>>> import numpy as np
>>> import numpy.linalg as la
>>> np.set_printoptions(precision=2, suppress=True, linewidth=200, legacy="1.25")
>>> tidy = lambda a: np.round(a, 2) + 0
>>> X = np.array([[-1.5, -0.4, -1.1],
...     [-0.1, -0.3, 0.1],
...     [0.3, -1.3, 1.5],
...     [-0.8, -1.5, 0.7],
...     [-2.0, 1.6, -1.0],
...     [0.4, -0.2, -1.5],
...     [-0.3, 2.4, 0.7],
...     [0.9, 0.2, 0.9],
...     [1.5, 1.4, 1.5],
...     [0.1, 0.7, -0.5],
...     [-0.5, 0.5, -1.4],
...     [1.2, -2.3, -1.0],
...     [0.8, -1.3, -0.1],
...     [-0.5, -0.6, 0.8],
...     [0.0, -0.2, 0.3],
...     [1.1, 0.5, -1.3],
...     [0.2, -0.7, -0.7],
...     [-1.4, -1.7, -0.5],
...     [-0.3, -0.6, -1.8]])
>>> X[2] *= 20
>>> X
array([[ -1.5,  -0.4,  -1.1],
       [ -0.1,  -0.3,   0.1],
       [  6. , -26. ,  30. ],
       [ -0.8,  -1.5,   0.7],
       [ -2. ,   1.6,  -1. ],
       [  0.4,  -0.2,  -1.5],
       [ -0.3,   2.4,   0.7],
       [  0.9,   0.2,   0.9],
       [  1.5,   1.4,   1.5],
       [  0.1,   0.7,  -0.5],
       [ -0.5,   0.5,  -1.4],
       [  1.2,  -2.3,  -1. ],
       [  0.8,  -1.3,  -0.1],
       [ -0.5,  -0.6,   0.8],
       [  0. ,  -0.2,   0.3],
       [  1.1,   0.5,  -1.3],
       [  0.2,  -0.7,  -0.7],
       [ -1.4,  -1.7,  -0.5],
       [ -0.3,  -0.6,  -1.8]])
>>> Z = X[[3, 6]].astype(float)
>>> for _ in range(5):
...     z = la.norm(X[:, None] - Z, axis=-1).argmin(axis=1)
...     Z = np.array([X[z == j].mean(axis=0) for j in range(2)])
... 
>>> print(z)
[1 1 0 1 1 1 1 1 1 1 1 1 1 1 1 1 1 1 1]
>>> np.bincount(z)
array([ 1, 18])
>>> Xs = (X - X.mean(axis=0)) / X.std(axis=0)
>>> np.argwhere(np.abs(Xs) > 2)
array([[2, 0],
       [2, 1],
       [2, 2]])
>>> tidy(Xs.std(axis=0))
array([1., 1., 1.])
>>> b = la.lstsq(np.delete(Xs, 1, axis=1), Xs[:, 1])[0]
>>> tidy(1 - np.var(Xs[:, 1] - np.delete(Xs, 1, axis=1) @ b))
0.94
>>> dist = la.norm(X[:, None] - X[None], axis=-1)
>>> la.matrix_rank(dist ** 2)
5
>>> tidy(dist[:5, :5])
array([[ 0.  ,  1.85, 40.97,  2.22,  2.06],
       [ 1.85,  0.  , 39.9 ,  1.51,  2.9 ],
       [40.97, 39.9 ,  0.  , 38.79, 42.27],
       [ 2.22,  1.51, 38.79,  0.  ,  3.73],
       [ 2.06,  2.9 , 42.27,  3.73,  0.  ]])
>>> (dist + 1e9 * np.eye(19)).round(6).argmin(axis=1)
array([10, 14,  3, 13, 10, 18,  9, 14,  7, 10,  9, 12, 16, 14,  1,  5,  1,  3,  5])
>>> dist[8].round(6).argsort(kind="stable")[:4]
array([ 8,  7,  6, 14])
>>> m1 = np.array([[1.0, 0.7, 0.49], [0.7, 1.0, 0.7], [0.49, 0.7, 1.0]])
>>> out = np.array([[0, -2, -1], [-2, 1, 1], [2, -2, -3]])
>>> print(la.matrix_rank(m1 @ out))
3
>>> tidy(out.T @ m1.T)
array([[-0.42, -0.6 ,  0.6 ],
       [-2.28, -1.8 , -2.28],
       [-1.77, -1.8 , -2.79]])
>>> tidy(m1 @ out)
array([[-0.42, -2.28, -1.77],
       [-0.6 , -1.8 , -1.8 ],
       [ 0.6 , -2.28, -2.79]])
>>> tidy(np.einsum("ik,kj->ij", m1, out))
array([[-0.42, -2.28, -1.77],
       [-0.6 , -1.8 , -1.8 ],
       [ 0.6 , -2.28, -2.79]])
>>> print(np.vstack([m1, out.T]).shape)
(6, 3)
>>> W1 = np.array([[0, 1], [0, 2], [0, 3]])
>>> b = np.array([1, 2])
>>> H = np.maximum(m1 @ W1 + b, 0)
>>> (H > 0).mean(axis=0)
array([1., 1.])
>>> Z = np.array([[0, 3], [5, 0]])
>>> print((H @ Z).round(6).argmax(axis=1))
[0 0 0]
>>> print(tidy(la.eigvals(m1).sum().real))
3.0
>>> np.kron(np.eye(2, dtype=int), m1)
array([[1.  , 0.7 , 0.49, 0.  , 0.  , 0.  ],
       [0.7 , 1.  , 0.7 , 0.  , 0.  , 0.  ],
       [0.49, 0.7 , 1.  , 0.  , 0.  , 0.  ],
       [0.  , 0.  , 0.  , 1.  , 0.7 , 0.49],
       [0.  , 0.  , 0.  , 0.7 , 1.  , 0.7 ],
       [0.  , 0.  , 0.  , 0.49, 0.7 , 1.  ]])
>>> print(tidy(np.poly(m1)))
[ 1.   -3.    1.78 -0.26]
>>> tidy(la.det(2 * m1)), tidy(la.det(m1))
(2.08, 0.26)
>>> tidy(la.eigvals(m1))
array([2.26, 0.51, 0.23])
>>> w, evecs = la.eigvalsh(m1)
Traceback (most recent call last):
  File "<python-input-39>", line 1, in <module>
    w, evecs = la.eigvalsh(m1)
    ^^^^^^^^
ValueError: too many values to unpack (expected 2)
>>> w, evecs = la.eigh(m1)
>>> tidy(evecs @ np.diag(w) @ evecs.T)
array([[1.  , 0.7 , 0.49],
       [0.7 , 1.  , 0.7 ],
       [0.49, 0.7 , 1.  ]])
>>> tidy(np.abs(evecs[:, -1]))
array([0.56, 0.62, 0.56])
>>> tidy(la.eigvalsh(m1 @ m1))
array([0.05, 0.26, 5.13])
>>> tidy(la.eigvalsh(m1 + 4 * np.eye(3)))
array([4.23, 4.51, 6.26])
>>> print(tidy(evecs.T @ m1 @ evecs))
[[0.23 0.   0.  ]
 [0.   0.51 0.  ]
 [0.   0.   2.26]]
>>> feats = np.load("out11.npy")
>>> feats
array([[ 0,  0,  0],
       [11, 12, 14],
       [ 9,  9, 15],
       [ 0,  0,  0],
       [ 5,  5,  6],
       [ 3,  2,  7],
       [ 0,  0,  0],
       [ 9,  9, 15],
       [ 3,  2,  7],
       [ 0,  0,  0],
       [ 0,  0,  0],
       [ 3,  2,  7],
       [ 5,  5,  6],
       [ 0,  0,  0],
       [ 9,  9, 15],
       [ 9,  9, 15],
       [ 3,  2,  7],
       [ 0,  0,  0],
       [ 6,  7,  8],
       [ 0,  0,  0],
       [ 0,  0,  0],
       [ 0,  0,  0],
       [ 3,  2,  7],
       [ 0,  0,  0],
       [ 0,  0,  0]])
>>> z = feats[:, 2] > np.median(feats[:, 2])
>>> u = feats[z].mean(axis=0) - feats[~z].mean(axis=0)
>>> tidy(u)
array([5.47, 5.19, 9.78])
>>> print(z.astype(int))
[0 1 1 0 0 1 0 1 1 0 0 1 0 0 1 1 1 0 1 0 0 0 1 0 0]
>>> (((feats - feats.mean(axis=0)) @ u > 0) == z).mean()
0.92
